$ python3 -q
>>> import numpy as np
>>> from numpy import linalg as LA
>>> np.set_printoptions(precision=2, suppress=True, linewidth=100, sign=" ")
>>> rng = np.random.default_rng(17003)
>>> th = rng.uniform(0, 2 * np.pi, 14)
>>> Q, _ = LA.qr(np.array([[-1.3, -0.3], [0.6, 1.0], [-0.4, -0.4], [-0.6, -0.6]]))
>>> data = 3 * np.c_[np.cos(th), np.sin(th)] @ Q.T
>>> print(data)
[[ 0.36 -2.46  0.93  1.4 ]
 [-0.88 -2.51  0.77  1.16]
 [ 2.55  1.54 -0.19 -0.28]
 [ 0.65  2.54 -0.81 -1.22]
 [-1.93 -2.13  0.48  0.73]
 [ 1.18  2.45 -0.71 -1.06]
 [ 1.9  -1.7   0.88  1.32]
 [ 0.38 -2.46  0.93  1.4 ]
 [-2.86 -0.89 -0.09 -0.13]
 [-2.93 -0.45 -0.26 -0.39]
 [-0.96  2.27 -0.95 -1.42]
 [ 2.81 -0.38  0.54  0.81]
 [ 0.6  -2.4   0.94  1.41]
 [-1.34 -2.4   0.67  1.  ]]
>>> # null space of dimension 2
>>> U, sv, Vt = LA.svd(data)
>>> print(sv.round(2) + 0)
[ 9.03  6.67  0.    0.  ]
>>> B = U[:, :2] @ np.diag(sv[:2]) @ Vt[:2]
>>> print(round(LA.norm(data - B) / LA.norm(data), 2))
0.0
>>> print(round(np.abs(data - B).max(), 2))
0.0
>>> print(round(LA.norm(data - B, 2), 2), round(sv[2], 2))
0.0 0.0
>>> print(LA.matrix_rank(data, rtol=0.05))
2
>>> B = data + rng.integers(-2, 3, (14, 2)) @ rng.integers(-2, 3, (2, 4))
>>> print(B)
[[ 4.36 -2.46  0.93  3.4 ]
 [-4.88 -4.51 -0.23  1.16]
 [-1.45  1.54 -0.19 -2.28]
 [ 2.65  4.54  0.19 -2.22]
 [-1.93 -2.13  0.48  0.73]
 [ 7.18  6.45  1.29 -2.06]
 [ 5.9   2.3   2.88 -0.68]
 [-3.62 -6.46 -1.07  3.4 ]
 [ 1.14  3.11  1.91 -2.13]
 [ 1.07  3.55  1.74 -2.39]
 [-2.96  4.27  0.05 -4.42]
 [ 2.81  3.62  2.54 -3.19]
 [ 4.6   1.6   2.94 -0.59]
 [ 2.66  1.6   2.67 -1.  ]]
>>> print(B - data)
[[ 4.  0.  0.  2.]
 [-4. -2. -1.  0.]
 [-4.  0.  0. -2.]
 [ 2.  2.  1. -1.]
 [ 0.  0.  0.  0.]
 [ 6.  4.  2. -1.]
 [ 4.  4.  2. -2.]
 [-4. -4. -2.  2.]
 [ 4.  4.  2. -2.]
 [ 4.  4.  2. -2.]
 [-2.  2.  1. -3.]
 [ 0.  4.  2. -4.]
 [ 4.  4.  2. -2.]
 [ 4.  4.  2. -2.]]
>>> print(LA.matrix_rank(B - data, tol=1e-8))
2
>>> print(np.round(LA.svd(B - data, compute_uv=False), 2) + 0)
[ 18.68   8.54   0.     0.  ]
>>> print(np.abs(B - data).sum(axis=1))
[  6.   7.   6.   6.   0.  13.  12.  12.  12.  12.   8.  10.  12.  12.]
>>> U, sv, Vt = LA.svd(data)
>>> V = Vt[:(sv > 1e-8).sum()]
>>> x0 = data[10] + 5 * data[4] + rng.integers(2) * np.eye(4)[2]
>>> print(x0)
[-10.59  -8.36   2.47   2.21]
>>> print(np.allclose(V.T @ V @ x0, x0))
False
>>> print(LA.matrix_rank(np.vstack([data, x0])))
3
>>> print(np.allclose(data[:-1].T @ LA.lstsq(data[:-1].T, data[-1])[0], data[-1]))
True
>>> try:
...     LA.inv(data)
... except LA.LinAlgError as e:
...     print("failed:", e)
... 
failed: Last 2 dimensions of the array must be square
>>> print(np.unique(data.round(6), axis=0).shape)
(14, 4)
>>> basis = data[[11, 12]].astype(float)
>>> for _ in range(3):
...     lab = LA.norm(data[:, None] - basis, axis=-1).argmin(axis=1)
...     basis = np.array([data[lab == j].mean(axis=0) for j in range(2)])
... 
>>> print(lab)
[ 1  1  0  0  1  0  1  1  1  1  0  0  1  1]
>>> print(basis[1] - basis[0])
[-1.99 -3.62  1.01  1.51]
>>> print(np.abs(basis[1] - basis[0]).argmax())
1
>>> basis = 20 * np.array([[-0.1, 1.3, -0.4], [0.7, 0.1, -0.6], [0.0, -1.2, 0.2]])
>>> lab = rng.integers(0, 3, 26)
>>> K = basis[lab] + rng.normal(size=(26, 3))
>>> print(K)
[[ -0.49 -24.18   5.32]
 [ -1.06 -24.84   4.86]
 [  0.36 -25.24   5.71]
 [ 14.08   3.26 -12.01]
 [  0.01 -23.29   3.54]
 [  2.09 -23.41   4.54]
 [ 17.     1.76 -11.84]
 [ 12.89   2.8  -12.62]
 [  0.58 -23.5    2.56]
 [ 15.51   1.19 -13.26]
 [ 16.17   0.43 -11.63]
 [ -3.28  24.93  -7.78]
 [ 13.69   2.73 -12.26]
 [ 12.85   0.76 -12.21]
 [ 15.18   2.46 -12.4 ]
 [ 14.62   2.95 -14.31]
 [ -3.35  25.33  -7.05]
 [ 11.94   1.73 -13.49]
 [  0.57 -23.59   2.9 ]
 [ -0.72 -21.84   3.62]
 [ -4.11  25.98  -9.03]
 [ -1.16 -24.02   4.61]
 [  0.45 -24.01   4.62]
 [ -0.5  -24.24   2.93]
 [ -0.07 -24.38   2.14]
 [ -0.8   27.55  -6.9 ]]
>>> Ac = K - K.mean(axis=0)
>>> V = LA.svd(Ac)[2][:2]
>>> B = Ac - Ac @ V.T @ V
>>> print(np.diag(V.T @ V))
[ 0.72  0.95  0.33]
>>> print(LA.norm(B, axis=1).round(6).argmax())
25
>>> Ac = (K - K.mean(axis=0)) / K.std(axis=0)
>>> print(np.argwhere(np.abs(Ac) > 2))
[]
>>> beta = LA.lstsq(np.delete(Ac, 2, axis=1), Ac[:, 2])[0]
>>> print(np.abs(beta).argmax())
1
>>> print(np.round(1 - np.var(Ac[:, 2] - np.delete(Ac, 2, axis=1) @ beta), 2))
0.97
>>> Ac = K - K.mean(axis=0)
>>> U, sv, Vt = LA.svd(Ac, full_matrices=False)
>>> print(np.round((sv ** 2).sum() ** 2 / (sv ** 4).sum(), 2))
1.37
>>> print(LA.matrix_rank(Ac))
3
>>> print(np.round(Ac.mean(axis=0), 2) + 0)
[ 0.  0.  0.]
>>> print(np.round(sv ** 2 / (sv ** 2).sum(), 2) + 0)
[ 0.84  0.16  0.  ]
>>> print((np.sign(U[:, 0]) == np.sign(U[0, 0])).astype(int))
[ 1  1  1  0  1  1  0  0  1  0  0  0  0  0  0  0  0  0  1  1  0  1  1  1  1  0]
>>> print(sv)
[ 98.84  42.67   5.64]
>>> A = np.loadtxt("block19.csv", delimiter=",")
>>> print(A)
[[  2.68 -14.64   7.13  -0.4 ]
 [  3.95 -17.43   4.86   3.55]
 [ -5.68  -7.1    4.27  -4.41]
 [ -0.33  -6.96   2.    -0.58]
 [ -2.27  10.3    1.98  -0.22]
 [  6.37  -9.61  -8.89   2.67]
 [ -5.68  -9.81   5.35  -2.19]
 [  2.27  -1.27  -0.18   1.42]
 [  0.1    0.1    1.6   -2.68]
 [  4.8    1.6   -4.17   3.14]
 [  0.65  -8.55   4.08   0.12]
 [  0.93   3.51  -1.61   1.32]
 [  2.83  -3.9   -0.25  -0.38]
 [ -1.73 -10.72   4.97  -1.24]
 [ -0.34   3.07  -0.61  -0.94]
 [  2.68  -9.44  -1.62   0.5 ]
 [  0.81 -16.84   1.48  -0.06]
 [  4.02  -6.8    4.42   1.11]
 [ -3.25  18.25  -3.75   0.63]
 [  3.31  11.03  -4.37   4.76]
 [  9.41   7.67  -9.68   7.34]]
>>> G = A.T @ A
>>> print(LA.eigvalsh(G)[::-1])
[ 2229.09   599.96    99.8     22.44]
>>> print(round(float(np.trace(G)), 2), round(float((A ** 2).sum()), 2))
2951.29 2951.29
>>> print(G)
[[ 307.82 -102.26 -185.07  177.39]
 [-102.26 2073.31 -511.55  100.38]
 [-185.07 -511.55  423.83 -156.45]
 [ 177.39  100.38 -156.45  146.32]]
>>> U, sv, Vt = LA.svd(G, full_matrices=False)
>>> print(np.cumsum(sv ** 2) / np.sum(sv ** 2))
[ 0.93  1.    1.    1.  ]
>>> print(sv)
[ 2229.09   599.96    99.8     22.44]
>>> print(np.round(U.T @ U, 2) + 0)
[[ 1.  0.  0.  0.]
 [ 0.  1.  0.  0.]
 [ 0.  0.  1.  0.]
 [ 0.  0.  0.  1.]]
>>> print(np.round(np.sqrt((sv ** 2).sum()), 2), round(float(LA.norm(G)), 2))
2310.68 2310.68
>>> print(np.abs(U[:, 0]).round(6).argmax())
1
>>> print(np.abs(Vt[0]))
[ 0.02  0.96  0.28  0.07]
>>> print(np.round(Vt @ Vt.T, 2) + 0)
[[ 1.  0.  0.  0.]
 [ 0.  1.  0.  0.]
 [ 0.  0.  1.  0.]
 [ 0.  0.  0.  1.]]
>>> G = np.cov(A, rowvar=False)
>>> print(np.polyfit(A[:, 2], A[:, 1], 1))
[-1.16 -2.83]
>>> print(np.argsort(-A.std(axis=0).round(6), kind="stable"))
[ 1  2  0  3]
>>> print(LA.eigvalsh(G)[::-1])
[ 101.34   27.37    4.78    1.11]
>>> print(np.median(A, axis=0))
[ 0.93 -6.8   1.48  0.12]
>>> print(np.corrcoef(A.T))
[[ 1.   -0.03 -0.57  0.82]
 [-0.03  1.   -0.55  0.28]
 [-0.57 -0.55  1.   -0.67]
 [ 0.82  0.28 -0.67  1.  ]]
>>> print(round(np.corrcoef(A[:, 2], A[:, 1])[0, 1], 2))
-0.55
>>> print(G.shape)
(4, 4)
>>> print(np.argwhere(np.triu(np.abs(np.corrcoef(A.T)) > 0.8, 1)))
[[ 0  3]]
>>> X = np.load("dump.npy")
>>> print(X)
[[ 1.    0.    0.    0.  ]
 [ 0.   -0.5   0.87  0.  ]
 [ 0.   -0.87 -0.5   0.  ]
 [ 0.    0.    0.    1.  ]]
>>> # columns are unit length and at right angles
>>> print(np.round(X.T @ X, 2) + 0)
[[ 1.  0.  0.  0.]
 [ 0.  1.  0.  0.]
 [ 0.  0.  1.  0.]
 [ 0.  0.  0.  1.]]
>>> print(LA.pinv(X))
[[ 1.    0.    0.    0.  ]
 [ 0.   -0.5  -0.87  0.  ]
 [ 0.    0.87 -0.5   0.  ]
 [ 0.    0.    0.    1.  ]]
>>> print(np.round(X @ X.T, 2) + 0)
[[ 1.  0.  0.  0.]
 [ 0.  1.  0.  0.]
 [ 0.  0.  1.  0.]
 [ 0.  0.  0.  1.]]
>>> print(LA.norm(X, axis=0))
[ 1.  1.  1.  1.]
>>> print(LA.svd(X, compute_uv=False))
[ 1.  1.  1.  1.]
>>> mat = np.loadtxt("run14.csv", delimiter=",")
>>> print(mat)
[[-5.  0.  0.]
 [ 0.  5.  0.]
 [ 0.  0.  3.]]
>>> ev, V = LA.eig(mat)
>>> print(np.prod(ev))
-75.0
>>> print(mat @ V[:, 0] - ev[0] * V[:, 0])
[ 0.  0.  0.]
>>> print(np.sort(LA.eigvals(mat.T)))
[-5.  3.  5.]
>>> print(np.sort(LA.eigvals(mat @ mat)))
[  9.  25.  25.]
>>> th = np.radians(60)
>>> Rm = np.eye(3)
>>> Rm[2, 2] = Rm[1, 1] = np.cos(th)
>>> Rm[2, 1], Rm[1, 2] = -np.sin(th), np.sin(th)
>>> print(Rm)
[[ 1.    0.    0.  ]
 [ 0.    0.5   0.87]
 [ 0.   -0.87  0.5 ]]
>>> B = mat @ Rm.T
>>> print(LA.svd(mat, compute_uv=False), LA.svd(B, compute_uv=False))
[ 5.  5.  3.] [ 5.  5.  3.]
>>> print(round(LA.det(Rm), 2), np.trace(Rm))
1.0 2.0
>>> print(B)
[[-5.    0.    0.  ]
 [ 0.    2.5  -4.33]
 [ 0.    2.6   1.5 ]]
>>> print(np.all(LA.eigvalsh(mat) > 0))
False
>>> try:
...     LA.cholesky(mat)
... except LA.LinAlgError as e:
...     print("failed:", e)
... 
failed: Matrix is not positive definite
>>> B = LA.inv(mat)
>>> print(round(float(LA.cond(mat)), 2))
1.67
>>> print((np.abs(B) > 1e-9).astype(int))
[[ 1  0  0]
 [ 0  1  0]
 [ 0  0  1]]
>>> Q, Rm = LA.qr(mat)
>>> print(Q.shape, Rm.shape)
(3, 3) (3, 3)
>>> print(Rm)
[[-5.  0.  0.]
 [ 0.  5.  0.]
 [ 0.  0.  3.]]
>>> print(Q @ Rm)
[[-5.  0.  0.]
 [ 0.  5.  0.]
 [ 0.  0.  3.]]
>>> print(np.abs(np.diag(Rm)))
[ 5.  5.  3.]
>>> print(abs(Rm[0, 0]), np.round(LA.norm(mat[:, 0]), 2))
5.0 5.0
>>> m1 = np.load("layer15.npy")
>>> print(m1.round(2) + 0)
[[  5.75  -7.64 -21.03  -7.57]
 [  5.65  -7.51 -20.67  -7.41]
 [  5.25  -6.95 -19.15  -6.74]
 [  3.13  -4.28 -11.68  -3.55]
 [  1.32  -2.32  -5.96  -1.33]
 [  0.88  -1.88  -4.63  -0.88]
 [  0.79  -1.79  -4.37  -0.8 ]
 [  0.01  -0.9   -1.81  -0.14]
 [ -0.12  -0.46  -0.8   -0.02]
 [ -0.12  -0.43  -0.73  -0.01]
 [ -0.1   -0.25  -0.4    0.  ]
 [  0.95   1.32   1.68   0.11]
 [  1.03   1.42   1.8    0.13]
 [  2.33   3.08   3.83   0.63]
 [  3.49   4.7    5.91   1.31]
 [  5.4    7.64   9.87   2.82]
 [  6.8    9.99  13.19   4.18]
 [  6.89  10.16  13.43   4.28]
 [  6.96  10.28  13.6    4.35]
 [  9.65  15.29  20.94   7.53]
 [  9.91  15.83  21.74   7.88]]
>>> U, sv, Vt = LA.svd(m1)
>>> V = Vt[:(sv > 1e-8).sum()]
>>> x0 = m1[17] + 3 * m1[16] + rng.integers(2) * np.eye(4)[0]
>>> print(x0)
[ 27.29  40.14  52.99  16.81]
>>> print(np.diag(V.T @ V))
[ 0.83  0.33  0.83  1.  ]
>>> print(np.round(V.T @ V, 2) + 0)
[[ 0.83  0.33 -0.17  0.  ]
 [ 0.33  0.33  0.33  0.  ]
 [-0.17  0.33  0.83  0.  ]
 [ 0.    0.    0.    1.  ]]
>>> Ac = m1 - m1.mean(axis=0)
>>> V = LA.svd(Ac)[2][:3]
>>> B = Ac - Ac @ V.T @ V
>>> print((Ac @ V.T).std(axis=0))
[ 14.46   3.11   0.44]
>>> W0 = np.loadtxt("case5.csv", delimiter=",")
>>> print(W0)
[[ 3.  1.  0.  0.  0.]
 [ 0.  3.  1.  0.  0.]
 [ 0.  0.  3.  1.  0.]
 [ 0.  0.  0.  3.  1.]
 [ 0.  0.  0.  0.  3.]]
>>> print(np.prod(np.diag(W0)), round(LA.det(W0), 2))
243.0 243.0
>>> print(LA.matrix_rank(W0 - W0[0, 0] * np.eye(5)))
4
>>> print([int(LA.matrix_rank(LA.matrix_power(W0, p))) for p in range(1, 6)])
[5, 5, 5, 5, 5]
>>> lab = rng.permutation(5)
>>> B = W0[:, lab] * rng.choice([-1, 1], 5)
>>> print(B)
[[-0.  0. -0. -1. -3.]
 [-1.  0. -0. -3. -0.]
 [-3.  0. -1. -0. -0.]
 [-0.  1. -3. -0. -0.]
 [-0.  3. -0. -0. -0.]]
>>> U, _, Vt = LA.svd(W0.T @ B)
>>> print(np.round(LA.lstsq(W0, B)[0], 2) + 0)
[[ 0.  0.  0.  0. -1.]
 [ 0.  0.  0. -1.  0.]
 [-1.  0.  0.  0.  0.]
 [ 0.  0. -1.  0.  0.]
 [ 0.  1.  0.  0.  0.]]
>>> print(lab)
[ 2  4  3  1  0]
